% python3 -q
>>> import numpy as np
>>> np.set_printoptions(precision=2, suppress=True, linewidth=100, sign=" ")
>>> def rnd(a):
...     return np.round(a, 2) + 0
... 
>>> rng = np.random.default_rng(191065)
>>> lab = rng.integers(0, 2, 6)
>>> m1 = np.array([[-1, -1, -2, -2, -1, -1],
...     [0, 2, 0, -2, 1, -2],
...     [2, 1, -2, -2, 2, 0],
...     [-2, 1, -1, 2, 2, 2],
...     [1, 2, 2, 1, 1, 2],
...     [1, 0, 1, 0, -1, 1]]) * (lab[:, None] == lab)
>>> m1
array([[-1, -1,  0, -2,  0, -1],
       [ 0,  2,  0, -2,  0, -2],
       [ 0,  0, -2,  0,  2,  0],
       [-2,  1,  0,  2,  0,  2],
       [ 0,  0,  2,  0,  1,  0],
       [ 1,  0,  0,  0,  0,  1]])
>>> # splits into 2 blocks
>>> np.flatnonzero(np.linalg.matrix_power((m1 != 0) + (m1.T != 0) + np.eye(6), 6)[5])
array([ 0,  1,  3,  5])
>>> (m1 != 0).astype(int)
array([[ 1,  1,  0,  1,  0,  1],
       [ 0,  1,  0,  1,  0,  1],
       [ 0,  0,  1,  0,  1,  0],
       [ 1,  1,  0,  1,  0,  1],
       [ 0,  0,  1,  0,  1,  0],
       [ 1,  0,  0,  0,  0,  1]])
>>> m1 @ m1
array([[  4,  -3,   0,   0,   0,  -2],
       [  2,   2,   0,  -8,   0, -10],
       [  0,   0,   8,   0,  -2,   0],
       [  0,   6,   0,   6,   0,   6],
       [  0,   0,  -2,   0,   5,   0],
       [  0,  -1,   0,  -2,   0,   0]])
>>> rnd(np.sort(np.linalg.eigvals(m1).real))
array([-3.  , -2.05,  1.59,  2.  ,  2.23,  2.23])
>>> rnd(np.linalg.det(m1))
np.float64(144.0)
>>> np.linalg.matrix_power(m1, 3)
array([[ -6, -10,   0,  -2,   0,   0],
       [  4,  -6,   0, -24,   0, -32],
       [  0,   0, -20,   0,  14,   0],
       [ -6,  18,   0,   0,   0,   6],
       [  0,   0,  14,   0,   1,   0],
       [  4,  -4,   0,  -2,   0,  -2]])
>>> rnd(np.abs(np.linalg.eigvals(m1)).max())
np.float64(3.0)
>>> rnd(np.sort(np.abs(np.linalg.eigvals(m1))))
array([ 1.59,  2.  ,  2.05,  2.71,  2.71,  3.  ])
>>> W2 = np.array([[3, 1, -2, -3, 3, -1, 3],
...     [0, 2, 2, 2, 2, -1, -1],
...     [2, 2, 2, -3, 2, 2, 1]])
>>> feats = np.repeat(W2, 11 // 3, axis=0)
>>> feats = feats + 0.1 * rng.normal(size=feats.shape)
>>> rnd(feats)
array([[ 2.96,  1.12, -1.91, -3.  ,  3.17, -0.94,  2.89],
       [ 2.83,  1.12, -2.08, -3.01,  3.22, -1.02,  3.03],
       [ 2.99,  1.11, -1.96, -2.99,  3.13, -0.9 ,  2.99],
       [-0.15,  2.1 ,  1.95,  2.04,  2.03, -0.9 , -1.12],
       [ 0.  ,  1.93,  1.91,  1.82,  1.97, -1.03, -0.88],
       [-0.04,  1.93,  2.18,  1.96,  1.71, -0.87, -1.  ],
       [ 1.95,  1.89,  2.06, -3.15,  1.86,  2.3 ,  1.15],
       [ 2.05,  2.09,  1.89, -3.16,  1.84,  1.86,  1.04],
       [ 2.01,  1.97,  1.91, -3.03,  1.95,  1.91,  1.07]])
>>> hat = feats @ np.linalg.solve(feats.T @ feats, feats.T)
>>> rnd(np.trace(hat))
np.float64(7.0)
>>> np.allclose(hat @ hat, hat)
True
>>> rnd(np.linalg.eigvalsh(hat))
array([ 0.,  0.,  1.,  1.,  1.,  1.,  1.,  1.,  1.])
>>> Y = feats + rng.integers(-2, 3, (9, 3)) @ rng.integers(-2, 3, (3, 7))
>>> rnd(Y)
array([[ 4.96,  3.12, -1.91, -3.  ,  4.17,  0.06,  3.89],
       [ 4.83,  0.12, -8.08, -3.01,  8.22,  0.98,  1.03],
       [-1.01,  0.11, -3.96, -0.99,  4.13, -2.9 ,  2.99],
       [ 1.85,  7.1 , -0.05,  4.04,  6.03,  0.1 ,  1.88],
       [ 6.  , -4.07,  1.91, -4.18, -0.03,  2.97, -6.88],
       [ 0.96, -3.07,  2.18, -1.04, -0.29,  0.13, -5.  ],
       [-0.05,  2.89,  8.06, -3.15, -3.14,  0.3 ,  3.15],
       [ 0.05,  6.09, -2.11,  0.84,  6.84,  0.86,  4.04],
       [ 0.01, -0.03,  9.91, -5.03, -6.05, -0.09,  1.07]])
>>> rnd(Y - feats)
array([[ 2.,  2.,  0.,  0.,  1.,  1.,  1.],
       [ 2., -1., -6.,  0.,  5.,  2., -2.],
       [-4., -1., -2.,  2.,  1., -2.,  0.],
       [ 2.,  5., -2.,  2.,  4.,  1.,  3.],
       [ 6., -6.,  0., -6., -2.,  4., -6.],
       [ 1., -5.,  0., -3., -2.,  1., -4.],
       [-2.,  1.,  6.,  0., -5., -2.,  2.],
       [-2.,  4., -4.,  4.,  5., -1.,  3.],
       [-2., -2.,  8., -2., -8., -2.,  0.]])
>>> lab = rng.permutation(6)
>>> Y = m1[:, lab] * rng.choice([-1, 1], 6)
>>> Y
array([[ 1, -1,  0,  2,  0, -1],
       [-2,  0,  0,  2,  0, -2],
       [ 0,  0,  2,  0,  2,  0],
       [-1, -2,  0, -2,  0,  2],
       [ 0,  0, -2,  0,  1,  0],
       [ 0,  1,  0,  0,  0,  1]])
>>> U, _, VT = np.linalg.svd(m1.T @ Y)
>>> rnd(U @ VT)
array([[ 0.,  1.,  0.,  0.,  0.,  0.],
       [-1.,  0.,  0.,  0.,  0.,  0.],
       [ 0.,  0., -1.,  0.,  0.,  0.],
       [ 0.,  0.,  0., -1.,  0.,  0.],
       [ 0.,  0.,  0.,  0.,  1.,  0.],
       [ 0.,  0.,  0.,  0.,  0.,  1.]])
